In [1]: import numpy as np

In [2]: np.set_printoptions(precision=3, suppress=True, linewidth=160)

In [3]: M = np.load("case5.npy")

In [4]: M
Out[4]: 
array([[ 2.518,  4.247,  6.598],
       [-0.142, -2.742, -1.243],
       [-0.585,  2.417,  5.881],
       [ 1.609,  3.36 ,  5.919],
       [ 9.312,  2.021, -0.145],
       [-3.336,  4.782, 10.562],
       [ 4.587, -0.115, -0.368],
       [ 3.358,  1.606,  2.609],
       [-6.999, -3.581,  1.447],
       [ 2.255, -0.867, -0.076],
       [ 6.24 ,  6.745,  7.86 ],
       [ 3.749,  1.607,  2.394],
       [-0.848, -0.619,  1.98 ],
       [ 8.564,  2.07 ,  0.336],
       [ 0.523, -3.402, -2.493],
       [ 4.295,  1.571,  2.042],
       [-2.86 , -0.404,  3.384],
       [-0.967, -4.136, -2.644],
       [ 2.777,  0.422,  1.353],
       [ 3.238, -0.763, -0.482],
       [ 0.751, -1.198,  0.319],
       [ 0.109,  0.277,  2.642],
       [15.643,  5.435,  0.889],
       [ 9.123,  1.812, -0.319],
       [ 0.424,  4.659,  8.31 ],
       [ 2.433, -1.564, -1.104],
       [ 7.708,  2.784,  1.763],
       [13.925,  2.113, -2.585],
       [ 3.242,  0.78 ,  1.572],
       [ 0.512,  1.273,  3.746],
       [ 2.853, -0.711, -0.199],
       [ 1.735,  0.56 ,  2.116],
       [ 2.403, -0.1  ,  0.865],
       [14.902,  3.773, -0.916],
       [ 3.372,  3.716,  5.414],
       [ 5.605,  0.556, -0.039],
       [ 4.211,  5.771,  7.689],
       [ 1.558,  4.35 ,  7.268],
       [11.88 ,  3.369,  0.225],
       [-4.014,  1.017,  5.92 ]])

In [5]: Q, V = np.linalg.qr(M[:, :1])[0], np.linalg.qr(M[:, 1:])[0]

In [6]: s = np.linalg.svd(Q.T @ V, compute_uv=False)

In [7]: np.degrees(np.arccos(s.clip(0, 1)))
Out[7]: array([35.593])

In [8]: np.round(np.linalg.norm(Q @ Q.T - V @ V.T, 2), 3)
Out[8]: np.float64(1.0)

In [9]: C = M[[32, 33]].astype(float)

In [10]: for _ in range(5):
    ...:     z = np.linalg.norm(M[:, None] - C, axis=-1).argmin(axis=1)
    ...:     C = np.array([M[z == j].mean(axis=0) for j in range(2)])
    ...: 

In [11]: z
Out[11]: array([0, 0, 0, 0, 1, 0, 0, 0, 0, 0, 0, 0, 0, 1, 0, 0, 0, 0, 0, 0, 0, 0, 1, 1, 0, 0, 1, 1, 0, 0, 0, 0, 0, 1, 0, 0, 0, 0, 1, 0])

In [12]: np.bincount(z)
Out[12]: array([32,  8])

In [13]: C
Out[13]: 
array([[ 1.394,  0.922,  2.789],
       [11.382,  2.922, -0.094]])

In [14]: gram = np.cov(M, rowvar=False)

In [15]: np.argwhere(np.triu(np.abs(np.corrcoef(M.T)) > 0.8, 1))
Out[15]: array([], shape=(0, 2), dtype=int64)

In [16]: gram.shape
Out[16]: (3, 3)

In [17]: np.polyfit(M[:, 0], M[:, 2], 1)
Out[17]: array([-0.234,  3.008])

In [18]: M.std(axis=0)
Out[18]: array([4.91 , 2.586, 3.275])

In [19]: np.corrcoef(M.T)
Out[19]: 
array([[ 1.   ,  0.457, -0.352],
       [ 0.457,  1.   ,  0.672],
       [-0.352,  0.672,  1.   ]])

In [20]: round(float(np.corrcoef(M[:, 0], M[:, 2])[0, 1]), 3)
Out[20]: -0.352

In [21]: np.round(np.linalg.eigvalsh(gram)[::-1], 3) + 0
Out[21]: array([27.577, 15.008,  0.   ])
